$ ipython --no-banner

In [1]: import numpy as np

In [2]: np.set_printoptions(precision=2, suppress=True, linewidth=100, sign=" ")

In [3]: def rnd(a):
   ...:     return np.round(a, 2) + 0
   ...: 

In [4]: arr = np.loadtxt("x.csv", delimiter=",")

In [5]: arr
Out[5]: 
array([[ 2.28,  3.63,  2.68, -0.63,  0.21],
       [ 1.79,  2.36,  2.06, -0.57, -0.13],
       [ 0.99,  4.82, -1.07, -0.38,  6.51],
       [ 0.92,  4.4 , -0.84,  0.03,  6.48],
       [ 3.38,  5.8 ,  2.47, -0.36,  1.84],
       [ 3.03,  7.71,  0.85, -0.51,  6.88],
       [ 3.39,  5.52,  2.17, -0.47,  2.38],
       [ 1.84,  6.34,  0.09, -0.16,  6.4 ],
       [ 2.24,  2.41,  1.71, -0.33, -0.22],
       [ 0.71,  4.85, -0.85, -0.02,  6.59],
       [ 0.17,  0.21,  0.07,  0.05, -0.15],
       [ 4.01,  8.61,  1.58, -0.75,  6.39],
       [ 1.81,  2.73,  0.46,  0.31,  1.93],
       [ 3.63,  5.29,  2.75, -0.75,  1.66],
       [ 0.08,  1.35, -0.15,  0.02,  2.33],
       [ 1.4 ,  1.19,  0.62, -0.38,  0.22],
       [ 0.54,  4.44, -0.47,  0.17,  5.94],
       [ 1.97,  2.69,  1.88, -0.21, -0.18],
       [ 1.91,  6.29, -0.04, -0.25,  6.66],
       [ 0.96,  3.09,  0.56, -0.45,  1.55],
       [ 3.56,  6.99,  1.72, -0.54,  4.51],
       [ 1.05,  3.05,  0.26, -0.46,  2.13],
       [ 1.23,  1.61,  1.33,  0.33,  0.02],
       [ 1.54,  4.25,  0.58,  0.  ,  4.63],
       [ 3.93,  7.58,  2.59, -0.49,  4.2 ],
       [ 2.16,  6.47,  0.97, -0.92,  3.78],
       [ 0.92,  4.49, -1.01, -0.17,  6.36],
       [ 1.71,  6.49,  0.  , -0.43,  5.89],
       [ 1.21,  2.49,  0.55, -0.63,  2.59]])

In [6]: d = np.linalg.norm(arr[:, None] - arr[None], axis=-1)

In [7]: d[13].round(6).argsort(kind="stable")[:4]
Out[7]: array([ 13,   4,   6,   0])

In [8]: d.mean(axis=1).argmax()
Out[8]: np.int64(10)

In [9]: np.flatnonzero(d[13] < d.mean() / 2)
Out[9]: array([  4,   6,  13])

In [10]: np.linalg.matrix_rank(d ** 2)
Out[10]: np.int64(7)

In [11]: (d + 1e9 * np.eye(29)).round(6).argmin(axis=1)
Out[11]: 
array([ 17,  17,  26,  26,   6,  11,   4,  18,  17,   3,  15,   5,  21,   4,  28,  22,   3,   8,
         7,  21,  24,  19,  15,  16,  20,  20,   3,   7,  21])

In [12]: W1 = np.array([[1, -3, 1, -1, -2],
    ...:     [-3, 1, -1, 0, 0],
    ...:     [-3, -2, 0, 1, -2],
    ...:     [-2, 3, 0, -1, 2],
    ...:     [3, 1, -3, -3, 0]])

In [13]: b = np.array([0, 0, 2, 1, 2])

In [14]: act = np.maximum(arr @ W1 + b, 0)

In [15]: (act > 0).astype(int)
Out[15]: 
array([[ 0,  0,  1,  1,  0],
       [ 0,  0,  1,  1,  0],
       [ 1,  1,  0,  0,  1],
       [ 1,  1,  0,  0,  1],
       [ 0,  0,  0,  0,  0],
       [ 0,  1,  0,  0,  0],
       [ 0,  0,  0,  0,  0],
       [ 1,  1,  0,  0,  0],
       [ 0,  0,  1,  1,  0],
       [ 1,  1,  0,  0,  1],
       [ 0,  0,  1,  1,  1],
       [ 0,  0,  0,  0,  0],
       [ 0,  0,  0,  0,  0],
       [ 0,  0,  0,  0,  0],
       [ 1,  1,  0,  0,  1],
       [ 0,  0,  1,  0,  0],
       [ 1,  1,  0,  0,  1],
       [ 0,  0,  1,  1,  0],
       [ 1,  1,  0,  0,  0],
       [ 0,  0,  0,  0,  0],
       [ 0,  0,  0,  0,  0],
       [ 0,  1,  0,  0,  0],
       [ 0,  0,  1,  1,  0],
       [ 1,  1,  0,  0,  0],
       [ 0,  0,  0,  0,  0],
       [ 0,  0,  0,  0,  0],
       [ 1,  1,  0,  0,  1],
       [ 1,  1,  0,  0,  0],
       [ 1,  0,  0,  0,  0]])

In [16]: np.linalg.matrix_rank(act)
Out[16]: np.int64(5)

In [17]: rnd((act > 0).mean(axis=0))
Out[17]: array([ 0.38,  0.41,  0.24,  0.21,  0.24])

In [18]: C = np.array([[4, -1], [-2, -2], [-1, -2], [1, -5], [-4, -2]])

In [19]: W1 @ C
Out[19]: 
array([[ 16,  12],
       [-13,   3],
       [  1,   6],
       [-23,  -3],
       [ 10,  16]])

In [20]: C = arr[[3, 5]].astype(float)

In [21]: for _ in range(7):
    ...:     labels = np.linalg.norm(arr[:, None] - C, axis=-1).argmin(axis=1)
    ...:     C = np.array([arr[labels == j].mean(axis=0) for j in range(2)])
    ...: 

In [22]: labels
Out[22]: 
array([ 0,  0,  1,  1,  0,  1,  0,  1,  0,  1,  0,  1,  0,  0,  0,  0,  1,  0,  1,  0,  1,  0,  0,
        1,  1,  1,  1,  1,  0])

In [23]: rnd(C[1] - C[0])
Out[23]: array([ 0.21,  3.09, -1.  , -0.01,  4.72])

In [24]: rnd(C)
Out[24]: 
array([[ 1.77,  2.89,  1.29, -0.3 ,  1.08],
       [ 1.98,  5.98,  0.29, -0.32,  5.8 ]])

In [25]: np.bincount(labels)
Out[25]: array([ 15,  14])

In [26]: Xc = arr - arr.mean(axis=0)

In [27]: vecs = np.linalg.svd(Xc)[2][:2]

In [28]: M2 = Xc - Xc @ vecs.T @ vecs

In [29]: np.linalg.norm(M2, axis=1).round(6).argmax()
Out[29]: np.int64(25)

In [30]: rnd(np.cov(Xc @ vecs.T, rowvar=False))
Out[30]: 
array([[ 10.29,   0.  ],
       [  0.  ,   3.87]])

In [31]: rnd(M2.std(axis=0))
Out[31]: array([ 0.23,  0.17,  0.19,  0.24,  0.13])

In [32]: mat = np.load("arr.npy")

In [33]: mat
Out[33]: 
array([[ 0.,  0.,  0.,  1.,  2.,  2.,  2.],
       [ 0.,  0.,  0.,  3., -1., -1., -3.],
       [ 0.,  0.,  0., -2.,  2., -2.,  1.],
       [ 1.,  3., -2.,  0.,  0.,  0.,  0.],
       [ 2., -1.,  2.,  0.,  0.,  0.,  0.],
       [ 2., -1., -2.,  0.,  0.,  0.,  0.],
       [ 2., -3.,  1.,  0.,  0.,  0.,  0.]])

In [34]: W1 = np.array([[1, 2, 4, 4, 0],
    ...:     [3, 5, 3, 0, 1],
    ...:     [1, 2, 5, 3, 2],
    ...:     [3, 3, 3, 3, 1],
    ...:     [3, 4, 0, 1, 1],
    ...:     [3, 0, 1, 2, 2],
    ...:     [1, 5, 0, 5, 5]])

In [35]: b = np.array([3, 0, 3, 3, 2])

In [36]: act = np.maximum(mat @ W1 + b, 0)

In [37]: rnd((act > 0).mean(axis=0))
Out[37]: array([ 0.57,  0.57,  0.71,  0.71,  0.71])

In [38]: (act > 0).astype(int)
Out[38]: 
array([[ 1,  1,  1,  1,  1],
       [ 1,  0,  1,  0,  0],
       [ 0,  1,  0,  0,  1],
       [ 1,  1,  1,  1,  1],
       [ 1,  1,  1,  1,  1],
       [ 0,  0,  0,  1,  0],
       [ 0,  0,  1,  1,  1]])

In [39]: C = np.array([[-1, -3], [-5, 0], [3, -5], [4, -3], [-5, -5]])

In [40]: W1 @ C
Out[40]: 
array([[ 17, -35],
       [-24, -29],
       [  6, -47],
       [ -2, -38],
       [-24, -17],
       [ -2, -30],
       [-31, -43]])

In [41]: rng = np.random.default_rng(976)

In [42]: M2 = arr + rng.integers(-2, 3, (29, 2)) @ rng.integers(-2, 3, (2, 5))

In [43]: rnd(M2)
Out[43]: 
array([[-1.72,  6.63,  0.68,  1.37, -0.79],
       [ 5.79, -0.64,  4.06, -2.57,  0.87],
       [-1.01, -1.18,  6.93, -8.38, 10.51],
       [ 0.92,  4.4 , -0.84,  0.03,  6.48],
       [ 7.38,  2.8 ,  4.47, -2.36,  2.84],
       [ 1.03, 11.71, -3.15,  3.49,  4.88],
       [ 5.39, 11.52, -5.83,  7.53, -1.62],
       [-0.16, 10.34, -3.91,  3.84,  4.4 ],
       [ 2.24,  2.41,  1.71, -0.33, -0.22],
       [ 2.71,  0.85,  3.15, -4.02,  8.59],
       [ 4.17, -2.79,  2.07, -1.95,  0.85],
       [ 9.01,  8.61, -0.42,  1.25,  5.39],
       [-0.19,  1.73,  2.46, -1.69,  2.93],
       [ 1.63,  4.29,  4.75, -2.75,  2.66],
       [ 2.08,  7.35, -8.15,  8.02, -1.67],
       [ 3.4 ,  2.19, -1.38,  1.62, -0.78],
       [ 0.54,  4.44, -0.47,  0.17,  5.94],
       [ 0.97,  4.69, -0.12,  1.79, -1.18],
       [-0.09, 10.29, -4.04,  3.75,  4.66],
       [-1.04,  7.09, -3.44,  3.55, -0.45],
       [ 6.56, 10.99, -4.28,  5.46,  1.51],
       [ 3.05,  9.05, -7.74,  7.54, -1.87],
       [ 3.23,  2.61, -0.67,  2.33, -0.98],
       [-0.46,  8.25, -3.42,  4.  ,  2.63],
       [ 2.93,  9.58,  0.59,  1.51,  3.2 ],
       [ 3.16,  9.47, -3.03,  3.08,  1.78],
       [-0.08,  1.49,  2.99, -4.17,  8.36],
       [ 7.71,  4.49,  0.  , -0.43,  5.89],
       [-4.79,  4.49,  0.55, -0.63,  2.59]])

In [44]: np.abs(M2 - arr).sum(axis=1)
Out[44]: 
array([ 12.,  12.,  28.,   0.,  12.,  16.,  28.,  16.,   0.,  16.,  12.,  10.,   8.,   8.,  28.,
         8.,   0.,   8.,  16.,  16.,  22.,  28.,   8.,  16.,   8.,  14.,  14.,   8.,   8.])

In [45]: t3 = np.stack([M2, 5 * M2, M2[::-1]])

In [46]: rnd(np.einsum("bij,cij->bc", t3, t3))
Out[46]: 
array([[  3095.1 ,  15475.48,   1641.03],
       [ 15475.48,  77377.43,   8205.16],
       [  1641.03,   8205.16,   3095.1 ]])

In [47]: np.linalg.matrix_rank(t3.reshape(3, -1))
Out[47]: np.int64(2)

In [48]: ev, vecs = np.linalg.eigh(mat)

In [49]: rnd(vecs @ np.diag(ev) @ vecs.T)
Out[49]: 
array([[ 0.,  0.,  0.,  1.,  2.,  2.,  2.],
       [ 0.,  0.,  0.,  3., -1., -1., -3.],
       [ 0.,  0.,  0., -2.,  2., -2.,  1.],
       [ 1.,  3., -2.,  0.,  0.,  0.,  0.],
       [ 2., -1.,  2.,  0.,  0.,  0.,  0.],
       [ 2., -1., -2.,  0.,  0.,  0.,  0.],
       [ 2., -3.,  1.,  0.,  0.,  0.,  0.]])

In [50]: rnd(ev)
Out[50]: array([-5.33, -3.61, -2.14,  0.  ,  2.14,  3.61,  5.33])

In [51]: E = np.array([[2, 2, -1, 0],
    ...:     [0, 1, 1, -1],
    ...:     [-2, 2, -2, 1],
    ...:     [0, 2, 1, 0],
    ...:     [0, 2, 1, -1],
    ...:     [-2, 1, 0, 2],
    ...:     [0, -2, 1, -1]])

In [52]: E[:, 1] = 3 * E[:, 2]

In [53]: E
Out[53]: 
array([[ 2, -3, -1,  0],
       [ 0,  3,  1, -1],
       [-2, -6, -2,  1],
       [ 0,  3,  1,  0],
       [ 0,  3,  1, -1],
       [-2,  0,  0,  2],
       [ 0,  3,  1, -1]])

In [54]: M2 = E / np.sqrt((E ** 2).mean(axis=1, keepdims=True))

In [55]: np.linalg.matrix_rank(E - E.mean(axis=1, keepdims=True))
Out[55]: np.int64(3)

In [56]: rnd(M2[4])
Out[56]: array([ 0.  ,  1.81,  0.6 , -0.6 ])
